% python3 -q
>>> import numpy as np
>>> from numpy import linalg as LA
>>> np.set_printoptions(precision=2, suppress=True, linewidth=140, legacy="1.25")
>>> tidy = lambda a: np.round(a, 2) + 0
>>> rng = np.random.default_rng(72733)
>>> M = np.eye(6, dtype=int)[rng.permutation(6)]
>>> print(M)
[[0 1 0 0 0 0]
 [0 0 0 0 0 1]
 [0 0 1 0 0 0]
 [0 0 0 1 0 0]
 [0 0 0 0 1 0]
 [1 0 0 0 0 0]]
>>> # 4 blocks once reordered
>>> u = np.array([0, -1, 1, 0, 1, 3])
>>> other = M + np.outer(u, np.eye(6)[4])
>>> print(LA.matrix_rank(LA.inv(other) - LA.inv(M), tol=1e-8))
1
>>> print(LA.matrix_rank(other - M))
1
>>> arr = np.array([[-3, 0, -3, 5, 3], [-5, 2, -1, -2, 5]])
>>> other = arr + rng.integers(-2, 3, (2, 1)) @ rng.integers(-2, 3, (1, 5))
>>> print(other)
[[-3  0 -3  5  3]
 [-7  4  3 -4  3]]
>>> print(np.abs(other - arr).sum(axis=1))
[ 0 12]
>>> m1 = np.loadtxt("arr.csv", delimiter=",")
>>> print(m1)
[[0.4 0.6]
 [0.5 0.5]]
>>> # a transition matrix
>>> print(m1.reshape(-1, 2))
[[0.4 0.6]
 [0.5 0.5]]
>>> print(m1.ravel(order="F"))
[0.4 0.5 0.6 0.5]
>>> t3 = m1.reshape(2, 2, -1)
>>> print(tidy(np.einsum("ihd,ihd->ih", t3, t3)))
[[0.16 0.36]
 [0.25 0.25]]
>>> print(t3.transpose(1, 0, 2))
[[[0.4]
  [0.5]]

 [[0.6]
  [0.5]]]
>>> print(t3.shape)
(2, 2, 1)
>>> print(t3[:, 0])
[[0.4]
 [0.5]]
>>> u, g = m1[1], m1[0]
>>> print(u @ g)
0.5
>>> pr = (u @ g) / (u @ u) * u
>>> print(np.outer(u, g))
[[0.2 0.3]
 [0.2 0.3]]
>>> print(tidy(g - pr))
[-0.1  0.1]
>>> W1 = np.array([[7, 6, 2], [2, 2, 6]])
>>> b = np.array([0, 0, 2])
>>> H = np.maximum(m1 @ W1 + b, 0)
>>> print((H > 0).mean(axis=0))
[1. 1. 1.]
>>> C = np.array([[-1, 0, -2], [-1, 2, -1], [-2, -1, -1]])
>>> print(tidy(H @ C))
[[-20.4   0.8 -18. ]
 [-20.5   2.  -19. ]]
>>> u = np.array([-3, -7, -8])
>>> print(np.polyval(u, arr[0]))
[ -14   -8  -14 -118  -56]
>>> print(np.convolve(arr[0], u))
[  9  21  33   6 -20 -61 -24]
>>> W0, _ = LA.qr(np.array([[-1.2, 0.6, 0.3, 2.0],
...     [1.8, -0.3, 0.2, -1.8],
...     [0.5, 0.2, 1.3, 0.3],
...     [0.8, -0.1, -0.3, 0.5]]))
>>> print(tidy(W0))
[[-0.51 -0.7   0.41 -0.28]
 [ 0.76 -0.21  0.18 -0.58]
 [ 0.21 -0.66 -0.65  0.31]
 [ 0.34 -0.17  0.61  0.69]]
>>> # orthonormal columns
>>> Q, vecs = LA.qr(W0[:, :3])[0], LA.qr(W0[:, 3:])[0]
>>> sig = LA.svd(Q.T @ vecs, compute_uv=False)
>>> print((sig > 0.9).sum())
0
>>> print(tidy(np.kron(np.eye(2, dtype=int), W0)))
[[-0.51 -0.7   0.41 -0.28  0.    0.    0.    0.  ]
 [ 0.76 -0.21  0.18 -0.58  0.    0.    0.    0.  ]
 [ 0.21 -0.66 -0.65  0.31  0.    0.    0.    0.  ]
 [ 0.34 -0.17  0.61  0.69  0.    0.    0.    0.  ]
 [ 0.    0.    0.    0.   -0.51 -0.7   0.41 -0.28]
 [ 0.    0.    0.    0.    0.76 -0.21  0.18 -0.58]
 [ 0.    0.    0.    0.    0.21 -0.66 -0.65  0.31]
 [ 0.    0.    0.    0.    0.34 -0.17  0.61  0.69]]
>>> print(tidy(LA.det(2 * W0)), tidy(LA.det(W0)))
-16.0 -1.0
>>> print(tidy(np.einsum("ij,ji->", W0, W0)))
0.46
>>> hat = np.triu(np.array([[1, 2, 0, 0], [-1, 1, 1, 0], [2, -2, 2, 0], [1, 1, 0, -1]]), 1) + np.eye(4)
>>> other = hat @ W0 @ LA.inv(hat)
>>> print(tidy(np.trace(other)), tidy(np.trace(W0)))
-0.68 -0.68
>>> print(tidy(other))
[[ 1.02 -3.16  3.94 -1.45]
 [ 0.97 -2.82  2.35 -0.27]
 [ 0.21 -1.08  0.43  0.31]
 [ 0.34 -0.84  1.46  0.69]]
>>> vec = np.array([-4, 5, 2, -2])
>>> y = W0 @ vec
>>> print(tidy(y))
[-0.1  -2.59 -6.07 -2.34]
>>> print(tidy(LA.solve(W0, y)))
[-4.  5.  2. -2.]
>>> print(tidy(LA.solve(W0, -2 * y)))
[  8. -10.  -4.   4.]
>>> print(tidy(LA.solve(W0.T, W0[2])))
[0. 0. 1. 0.]
>>> Q, r_ = LA.qr(W0)
>>> print(Q.shape, r_.shape)
(4, 4) (4, 4)
>>> print(tidy(np.abs(np.diag(r_))))
[1. 1. 1. 1.]
>>> E = np.array([[0, 0, 0, 0, 1, 0],
...     [0, 0, 1, 1, 1, 0],
...     [0, 1, 0, 0, 1, 1],
...     [0, 1, 0, 0, 0, 0],
...     [1, 1, 1, 0, 0, 0],
...     [0, 0, 1, 0, 0, 0]])
>>> C2 = E.T @ E
>>> print((E @ E.T).shape)
(6, 6)
>>> print(tidy(LA.svd(E, compute_uv=False) ** 2))
[5.83 2.62 2.62 0.38 0.38 0.17]
>>> print(np.trace(C2), (E ** 2).sum())
12 12
>>> print(np.diag(C2))
[1 3 3 1 3 1]
>>> w, vecs = LA.eigh(E)
>>> vec = np.array([-6, 5, -8, -4, -5, 3])
>>> print(tidy(vec @ E @ vec / (vec @ vec)), tidy(w[0]), tidy(w[-1]))
-0.45 -1.62 2.41
>>> print(tidy(vecs * np.abs(w) @ vecs.T))
[[ 0.83  0.38  0.38 -0.06 -0.06 -0.06]
 [ 0.38  1.6   0.26 -0.06  0.26  0.38]
 [ 0.38  0.26  1.6   0.38  0.26 -0.06]
 [-0.06 -0.06  0.38  0.83  0.38 -0.06]
 [-0.06  0.26  0.26  0.38  1.6   0.38]
 [-0.06  0.38 -0.06 -0.06  0.38  0.83]]
>>> print(tidy(LA.eigvalsh(E[1:, 1:])))
[-1.62 -1.3   0.    0.62  2.3 ]
>>> w, vecs = LA.eigh(E)
>>> print(tidy(w))
[-1.62 -1.62 -0.41  0.62  0.62  2.41]
>>> print(tidy(vecs.T @ vecs))
[[1. 0. 0. 0. 0. 0.]
 [0. 1. 0. 0. 0. 0.]
 [0. 0. 1. 0. 0. 0.]
 [0. 0. 0. 1. 0. 0.]
 [0. 0. 0. 0. 1. 0.]
 [0. 0. 0. 0. 0. 1.]]
>>> feats = np.array([[-8.36, 7.73, -0.34],
...     [-7.47, 6.6, -0.51],
...     [-3.38, 2.31, -0.99],
...     [-2.99, 1.99, -1.0],
...     [-2.46, 1.58, -0.99],
...     [0.01, -0.01, 0.01],
...     [0.02, -0.02, 0.04],
...     [0.03, -0.57, 1.16],
...     [-0.21, -0.95, 1.76],
...     [-0.32, -1.09, 1.96],
...     [-0.46, -1.29, 2.21],
...     [-1.31, -2.42, 3.4],
...     [-1.51, -2.69, 3.64],
...     [-2.27, -3.78, 4.5],
...     [-2.48, -4.09, 4.72],
...     [-2.51, -4.13, 4.75]])
>>> print(feats)
[[-8.36  7.73 -0.34]
 [-7.47  6.6  -0.51]
 [-3.38  2.31 -0.99]
 [-2.99  1.99 -1.  ]
 [-2.46  1.58 -0.99]
 [ 0.01 -0.01  0.01]
 [ 0.02 -0.02  0.04]
 [ 0.03 -0.57  1.16]
 [-0.21 -0.95  1.76]
 [-0.32 -1.09  1.96]
 [-0.46 -1.29  2.21]
 [-1.31 -2.42  3.4 ]
 [-1.51 -2.69  3.64]
 [-2.27 -3.78  4.5 ]
 [-2.48 -4.09  4.72]
 [-2.51 -4.13  4.75]]
>>> C2 = np.cov(feats, rowvar=False)
>>> print(tidy(np.corrcoef(feats[:, 1], feats[:, 2])[0, 1]))
-0.82
>>> print(tidy(LA.eigvalsh(C2)[::-1]))
[18.76  3.93  0.26]
>>> print(tidy(np.polyfit(feats[:, 1], feats[:, 2], 1)))
[-0.51  1.49]
>>> print(np.argwhere(np.triu(np.abs(np.corrcoef(feats.T)) > 0.8, 1)))
[[1 2]]
>>> print(tidy(np.median(feats, axis=0)))
[-1.89 -0.76  1.46]
>>> print(C2.shape)
(3, 3)
>>> vec = np.array([3, 0, 3])
>>> y = feats @ vec
>>> print(tidy(LA.solve(feats.T @ feats, feats.T @ y)))
[3. 0. 3.]
>>> print(tidy(LA.lstsq(feats, y)[0]))
[3. 0. 3.]
>>> y = y + 0.05 * rng.normal(size=16)
>>> print(tidy(y))
[-26.18 -23.93 -12.97 -11.98 -10.32   0.03   0.15   3.52   4.67   4.94   5.21   6.2    6.36   6.66   6.76   6.67]
>>> b, *_ = LA.lstsq(feats, y)
>>> print(tidy(feats.T @ (y - feats @ b)))
[0. 0. 0.]
>>> other = feats / LA.norm(feats, axis=1, keepdims=True)
>>> C2 = other @ other.T
>>> print(tidy(C2[9]))
[-0.25 -0.26 -0.35 -0.38 -0.41  0.7   0.85  0.99  1.    1.    1.    0.98  0.98  0.96  0.95  0.95]
>>> print((C2 - 2 * np.eye(16)).round(6).argmax(axis=1))
[ 1  0  3  2  3  6  5  8  9  8  9 12 11 14 15 14]
>>> print(np.argwhere(np.triu(np.abs(C2) > 0.95, 1)))
[[ 0  1]
 [ 0  2]
 [ 0  3]
 [ 1  2]
 [ 1  3]
 [ 1  4]
 [ 2  3]
 [ 2  4]
 [ 3  4]
 [ 7  8]
 [ 7  9]
 [ 7 10]
 [ 8  9]
 [ 8 10]
 [ 8 11]
 [ 8 12]
 [ 9 10]
 [ 9 11]
 [ 9 12]
 [ 9 13]
 [ 9 14]
 [ 9 15]
 [10 11]
 [10 12]
 [10 13]
 [10 14]
 [10 15]
 [11 12]
 [11 13]
 [11 14]
 [11 15]
 [12 13]
 [12 14]
 [12 15]
 [13 14]
 [13 15]
 [14 15]]
>>> idx = rng.permutation(3)
>>> other = feats[:, idx] * rng.choice([-1, 1], 3)
>>> print(other)
[[-8.36 -7.73  0.34]
 [-7.47 -6.6   0.51]
 [-3.38 -2.31  0.99]
 [-2.99 -1.99  1.  ]
 [-2.46 -1.58  0.99]
 [ 0.01  0.01 -0.01]
 [ 0.02  0.02 -0.04]
 [ 0.03  0.57 -1.16]
 [-0.21  0.95 -1.76]
 [-0.32  1.09 -1.96]
 [-0.46  1.29 -2.21]
 [-1.31  2.42 -3.4 ]
 [-1.51  2.69 -3.64]
 [-2.27  3.78 -4.5 ]
 [-2.48  4.09 -4.72]
 [-2.51  4.13 -4.75]]
>>> left, _, Vt = LA.svd(feats.T @ other)
>>> print(tidy(left @ Vt))
[[ 1.  0.  0.]
 [ 0. -1.  0.]
 [ 0.  0. -1.]]
>>> print(idx)
[0 1 2]
>>> other = np.array([[-2, -3, 3],
...     [2, -3, -2],
...     [-2, -2, 0],
...     [-3, 3, 1],
...     [1, 3, 2],
...     [-3, 2, 3]])
>>> data = other.T @ other
>>> print(data)
[[ 31  -8 -20]
 [ -8  44  12]
 [-20  12  27]]
>>> C2 = arr.T @ arr
>>> print(tidy(LA.eigvalsh(C2)[::-1]))
[78.76 32.24  0.    0.    0.  ]
>>> print(np.allclose(C2, C2.T))
True
>>> t3 = np.stack([data, -3 * data, data[::-1]])
>>> print(t3.sum(axis=0))
[[-82  28  67]
 [  8 -44 -12]
 [ 71 -32 -74]]
>>> print(tidy(LA.norm(t3, axis=(1, 2))))
[ 69.58 208.75  69.58]
>>> print(t3.shape)
(3, 3, 3)
>>> print(LA.matrix_rank(t3))
[3 3 3]
>>> vec = np.ones(3)
>>> for _ in range(6):
...     vec = data @ vec
...     vec /= LA.norm(vec)
...     print(round(vec @ data @ vec, 2))
... 
48.13
56.49
59.47
60.45
60.74
60.83
>>> print(tidy(LA.eigvalsh(data)[-1]))
60.86
>>> print(tidy(vec))
[-0.52  0.67  0.53]
>>> X = np.array([[-3.0, -1.0, 4.0], [-1.0, -1.0, 2.0], [0.0, 0.0, -1.0]])
>>> idx = rng.permutation(3)
>>> print(idx)
[0 1 2]
>>> other = X[idx][:, idx]
>>> print(tidy(np.sort(np.abs(LA.eigvals(other)))))
[0.59 1.   3.41]
>>> print(tidy(LA.det(other)), tidy(LA.det(X[idx])))
-2.0 -2.0
